% python3 -q
>>> import numpy as np
>>> np.set_printoptions(precision=2, suppress=True, linewidth=100, legacy="1.25")
>>> tidy = lambda a: np.round(a, 2) + 0
>>> feats = np.load("x.npy")
>>> print(feats)
[[0 1 0 1]
 [1 0 0 0]
 [0 0 0 1]
 [1 0 1 0]]
>>> C2 = feats.T @ feats
>>> np.trace(C2), (feats ** 2).sum()
(6, 6)
>>> np.diag(C2)
array([2, 1, 1, 2])
>>> tidy(np.linalg.eigvalsh(C2)[::-1])
array([2.62, 2.62, 0.38, 0.38])
>>> print(tidy(np.linalg.svd(feats, compute_uv=False) ** 2))
[2.62 2.62 0.38 0.38]
>>> np.all(np.linalg.eigvalsh(feats) > 0)
False
>>> tidy(np.linalg.eigvalsh(feats).min())
-1.62
>>> print([round(float(np.linalg.det(feats[:i, :i])), 2) + 0 for i in range(1, 5)])
[0.0, -1.0, 0.0, 1.0]
>>> vals, V = np.linalg.eigh(feats)
>>> tidy(np.linalg.eigvalsh(feats @ feats))
array([0.38, 0.38, 2.62, 2.62])
>>> tidy(V.T @ feats @ V)
array([[-1.62,  0.  ,  0.  ,  0.  ],
       [ 0.  , -0.62,  0.  ,  0.  ],
       [ 0.  ,  0.  ,  0.62,  0.  ],
       [ 0.  ,  0.  ,  0.  ,  1.62]])
>>> np.abs(V[:, -1]).round(6).argmax()
0
>>> tidy(np.abs(V[:, -1]))
array([0.6 , 0.37, 0.37, 0.6 ])
>>> m1 = np.load("run17.npy")
>>> m1
array([[ 0.3,  0. ,  2. ,  1. ,  3. ,  2. ,  0. , -1. ],
       [ 1. ,  3.3,  1. ,  2. ,  2. , -2. , -3. , -1. ],
       [ 0. ,  0. , -2.7, -2. ,  3. ,  2. , -2. , -2. ],
       [-3. , -2. ,  0. , -1.7, -3. ,  3. , -3. , -2. ],
       [-2. ,  1. ,  1. ,  2. ,  1.3,  2. ,  2. ,  0. ],
       [ 3. ,  3. ,  1. , -1. , -3. ,  1.3,  3. ,  2. ],
       [-3. ,  2. ,  0. ,  3. , -2. ,  0. ,  3.3, -1. ],
       [ 0. ,  0. ,  2. ,  1. ,  3. ,  2. ,  0. , -0.7]])
>>> rng = np.random.default_rng(7047)
>>> idx = rng.permutation(8)
>>> idx
array([5, 6, 1, 2, 7, 0, 3, 4])
>>> Y = m1[idx][:, idx]
>>> tidy(np.trace(Y))
4.4
>>> np.diag(Y)
array([ 1.3,  3.3,  3.3, -2.7, -0.7,  0.3, -1.7,  1.3])
>>> tidy(np.sort(np.abs(np.linalg.eigvals(Y))))
array([0.3 , 1.57, 1.57, 4.54, 5.07, 5.07, 5.45, 5.45])
